% python3 -q
>>> import numpy as np
>>> from numpy import linalg as LA
>>> np.set_printoptions(precision=2, suppress=True, linewidth=200, legacy="1.25")
>>> arr = 5 * np.eye(4) + np.eye(4, k=1)
>>> print(arr)
[[5. 1. 0. 0.]
 [0. 5. 1. 0.]
 [0. 0. 5. 1.]
 [0. 0. 0. 5.]]
>>> vals, V = LA.eig(arr)
>>> print(arr @ V[:, 0] - vals[0] * V[:, 0])
[0. 0. 0. 0.]
>>> print(np.sort(LA.eigvals(arr.T)))
[5. 5. 5. 5.]
>>> print(np.sort(LA.eigvals(arr @ arr)))
[25. 25. 25. 25.]
>>> print(vals)
[5. 5. 5. 5.]
>>> print(LA.matrix_power(arr - np.diag(np.diag(arr)), 4))
[[0. 0. 0. 0.]
 [0. 0. 0. 0.]
 [0. 0. 0. 0.]
 [0. 0. 0. 0.]]
>>> print(arr @ arr)
[[25. 10.  1.  0.]
 [ 0. 25. 10.  1.]
 [ 0.  0. 25. 10.]
 [ 0.  0.  0. 25.]]
>>> print(np.sort(LA.eigvals(arr)))
[5. 5. 5. 5.]
>>> print([int(LA.matrix_rank(LA.matrix_power(arr, p))) for p in range(1, 5)])
[4, 4, 4, 4]
>>> print(np.prod(np.diag(arr)), round(LA.det(arr), 2))
625.0 625.0
>>> K = np.load("dump.npy")
>>> print(K)
[[0.74 0.44]
 [0.44 0.26]]
>>> left, sigma, VT = LA.svd(K)
>>> V = VT[:(sigma > 1e-8).sum()]
>>> rng = np.random.default_rng(458)
>>> x = K[1] + 4 * K[0] + rng.integers(2) * np.eye(2)[0]
>>> print(x)
[3.38 2.03]
>>> print(round(float(LA.norm(x - V.T @ V @ x)), 2))
0.0
>>> print(LA.matrix_rank(np.vstack([K, x])))
1
>>> print(np.diag(V.T @ V))
[0.74 0.26]
>>> r = LA.matrix_rank(K)
>>> print(r)
1
>>> null = LA.svd(K)[2][r:].T
>>> print(null @ null.T)
[[ 0.26 -0.44]
 [-0.44  0.74]]
>>> print(np.round(K @ null, 2) + 0)
[[0.]
 [0.]]
>>> vals, V = LA.eigh(K)
>>> print(LA.eigvalsh(K + 3 * np.eye(2)))
[3. 4.]
>>> print(np.round(LA.svd(K, compute_uv=False), 2) + 0)
[1. 0.]
>>> print(np.round(V.T @ V, 2) + 0)
[[1. 0.]
 [0. 1.]]
>>> print(np.abs(V[:, -1]))
[0.86 0.51]
>>> print(vals.round(2) + 0)
[0. 1.]
>>> print(V @ np.diag(vals) @ V.T)
[[0.74 0.44]
 [0.44 0.26]]
>>> X = np.load("x.npy")
>>> print(X)
[[ 25.55 -26.38  20.8 ]
 [ 20.63 -21.18  16.91]
 [ 17.2  -17.57  14.21]
 [  3.05  -3.05   3.27]
 [  2.79  -2.79   3.07]
 [  1.77  -1.79   2.29]
 [  0.06  -0.13   0.95]
 [ -0.78   0.65  -0.13]
 [  2.2   -1.56   0.3 ]
 [  4.7   -2.57  -0.26]
 [  6.21  -1.46  -2.88]
 [  5.97   1.66  -6.93]
 [  2.22  11.49 -17.53]
 [  1.5   13.04 -19.09]
 [ -0.43  16.96 -23.01]
 [ -1.05  18.17 -24.21]]
>>> lab = X[:, 2] > np.median(X[:, 2])
>>> u = X[lab].mean(axis=0) - X[~lab].mean(axis=0)
>>> print(np.argsort(-np.abs(u).round(6), kind="stable"))
[2 1 0]
>>> print(lab.astype(int))
[1 1 1 1 1 1 1 0 1 0 0 0 0 0 0 0]
>>> x = np.array([2, 4, 3])
>>> rhs = X @ x
>>> try:
...     LA.solve(X, rhs)
... except LA.LinAlgError as e:
...     print(e)
... 
Last 2 dimensions of the array must be square
>>> print(LA.lstsq(X, rhs)[0])
[2. 4. 3.]
>>> print(LA.solve(X.T @ X, X.T @ rhs))
[2. 4. 3.]
>>> rhs = rhs + 0.3 * rng.normal(size=16)
>>> print(rhs)
[ 7.51  7.69  7.16  4.39  3.73  2.97  2.67  0.4  -0.71 -1.75 -1.81 -2.74 -2.19 -2.11 -2.11 -1.92]
>>> b, *_ = LA.lstsq(X, rhs)
>>> print(b.round())
[2. 4. 3.]
>>> A = np.load("w.npy")
>>> print(A)
[[ 0.21 -0.45  0.63]
 [-0.56  1.2  -1.68]
 [ 0.63 -1.35  1.89]]
>>> left, sigma, VT = LA.svd(A)
>>> V = VT[:(sigma > 1e-8).sum()]
>>> x = A[2] + -2 * A[0] + rng.integers(2) * np.eye(3)[0]
>>> print(x)
[ 1.21 -0.45  0.63]
>>> print(V.T @ V)
[[ 0.07 -0.15  0.21]
 [-0.15  0.31 -0.44]
 [ 0.21 -0.44  0.62]]
>>> r = LA.matrix_rank(A)
>>> print(r)
1
>>> null = LA.svd(A)[2][r:].T
>>> print(LA.matrix_rank(A.T @ A), LA.matrix_rank(A @ A.T))
1 1
>>> print([int(LA.matrix_rank(A[:i])) for i in range(1, len(A) + 1)])
[1, 1, 1]
>>> print(null.shape)
(3, 2)
>>> print(null @ null.T)
[[ 0.93  0.15 -0.21]
 [ 0.15  0.69  0.44]
 [-0.21  0.44  0.38]]
>>> A2 = A / LA.norm(A, axis=1, keepdims=True)
>>> gram = A2 @ A2.T
>>> print(LA.norm(A2, axis=1))
[1. 1. 1.]
>>> print(gram)
[[ 1. -1.  1.]
 [-1.  1. -1.]
 [ 1. -1.  1.]]
>>> print(gram[1])
[-1.  1. -1.]
>>> print(np.degrees(np.arccos(np.clip(gram[1, 2], -1, 1))))
180.0
>>> print((np.abs(gram) > 0.9).astype(int))
[[1 1 1]
 [1 1 1]
 [1 1 1]]
>>> F = np.loadtxt("a.csv", delimiter=",")
>>> print(F)
[[0.43 0.14 0.29 0.14]
 [0.17 0.33 0.25 0.25]
 [0.   0.33 0.17 0.5 ]
 [0.29 0.   0.14 0.57]]
>>> left, sigma, VT = LA.svd(F)
>>> print(np.argmax(sigma[:-1] / (sigma[1:] + 1e-6)) + 1)
3
>>> A2 = left[:, :3] @ np.diag(sigma[:3]) @ VT[:3]
>>> print(round(LA.norm(F - A2) / LA.norm(F), 2))
0.0
>>> print(round(float(LA.norm(F - A2, 2)), 2), round(sigma[3], 2))
0.0 0.0
>>> print(LA.matrix_rank(A2))
3
>>> m1 = np.loadtxt("case0.csv", delimiter=",")
>>> print(m1)
[[ 1. -1.  1. -1.  1. -1.]
 [ 1. -1.  1. -1.  1. -1.]
 [-1.  1. -1.  1. -1.  1.]
 [ 1. -1.  1. -1.  1. -1.]
 [ 1. -1.  1. -1.  1. -1.]
 [-1.  1. -1.  1. -1.  1.]]
>>> left, sigma, VT = LA.svd(m1)
>>> print(sigma.round(2) + 0)
[6. 0. 0. 0. 0. 0.]
>>> print(np.argmax(sigma[:-1] / (sigma[1:] + 1e-6)) + 1)
1
>>> A2 = left[:, :1] @ np.diag(sigma[:1]) @ VT[:1]
>>> print(LA.matrix_rank(A2))
1
>>> print(LA.matrix_rank(m1, rtol=0.05))
1
>>> left, sigma, VT = LA.svd(m1)
>>> V = VT[:(sigma > 1e-8).sum()]
>>> x = m1[0] + 5 * m1[3] + rng.integers(2) * np.eye(6)[2]
>>> print(x)
[ 6. -6.  7. -6.  6. -6.]
>>> print(np.allclose(V.T @ V @ x, x))
False
>>> print(LA.cond(m1) > 100)
True
>>> print([round(float(x), 2) for x in LA.svd(m1, compute_uv=False)[:3]])
[6.0, 0.0, 0.0]
>>> print(round(LA.norm(m1, 2) / LA.norm(m1), 2))
1.0
>>> r = LA.matrix_rank(m1)
>>> print(r)
1
>>> null = LA.svd(m1)[2][r:].T
>>> print(null.shape)
(6, 5)
>>> print([int(LA.matrix_rank(np.delete(m1, i, axis=0))) for i in range(6)])
[1, 1, 1, 1, 1, 1]
>>> print(null @ null.T)
[[ 0.83  0.17 -0.17  0.17 -0.17  0.17]
 [ 0.17  0.83  0.17 -0.17  0.17 -0.17]
 [-0.17  0.17  0.83  0.17 -0.17  0.17]
 [ 0.17 -0.17  0.17  0.83  0.17 -0.17]
 [-0.17  0.17 -0.17  0.17  0.83  0.17]
 [ 0.17 -0.17  0.17 -0.17  0.17  0.83]]
>>> feats = np.loadtxt("data.csv", delimiter=",")
>>> print(feats)
[[-0.78  0.55 -0.31]
 [-0.6  -0.79  0.13]
 [-0.17  0.29  0.94]]
>>> print(np.count_nonzero(feats))
9
>>> print(np.unravel_index(np.abs(feats).argmax(), feats.shape))
(2, 2)
>>> print(np.round(np.abs(feats).max(), 2))
0.94
>>> print(feats.mean(axis=0))
[-0.52  0.02  0.25]
>>> print(LA.svd(feats, compute_uv=False))
[1. 1. 1.]
>>> print(feats.sum(axis=1))
[-0.55 -1.26  1.06]
>>> J = np.load("block0.npy")
>>> print(J)
[[ 3.62 -1.8  -1.6 ]
 [-4.2   2.1   1.2 ]
 [ 0.61 -0.3  -0.8 ]
 [ 1.02 -0.5   0.7 ]
 [-1.19  0.6   0.  ]
 [ 3.01 -1.5   0.6 ]
 [-2.61  1.3  -0.9 ]
 [-1.82  0.9  -1.4 ]
 [-0.83  0.4   0.7 ]
 [ 0.58 -0.3  -1.6 ]
 [-2.83  1.4  -1.5 ]
 [ 0.02  0.   -0.9 ]
 [ 4.21 -2.1   0.8 ]
 [-0.8   0.4  -0.8 ]
 [ 1.18 -0.6  -0.9 ]
 [-1.38  0.7  -1.5 ]
 [-2.79  1.4  -1.6 ]
 [-1.43  0.7   1.  ]
 [ 0.21 -0.1   1.5 ]
 [ 1.8  -0.9   1.6 ]
 [-0.39  0.2   0.8 ]]
>>> lab = J[:, 2] > np.median(J[:, 2])
>>> u = J[lab].mean(axis=0) - J[~lab].mean(axis=0)
>>> print(((J - J.mean(axis=0)) @ u > 0).astype(int))
[1 0 0 1 0 1 0 0 1 0 0 0 1 0 0 0 0 1 1 1 1]
>>> print(round(np.log10(LA.cond(J))))
3
>>> x = np.array([-1, 0, -4])
>>> a = np.maximum(J @ x, 0)
>>> print(np.flatnonzero(a > 1e-9))
[ 0  2  4  6  7  9 10 11 13 14 15 16]
>>> print(a)
[2.78 0.   2.59 0.   1.19 0.   6.21 7.42 0.   5.82 8.83 3.58 0.   4.   2.42 7.38 9.19 0.   0.   0.   0.  ]
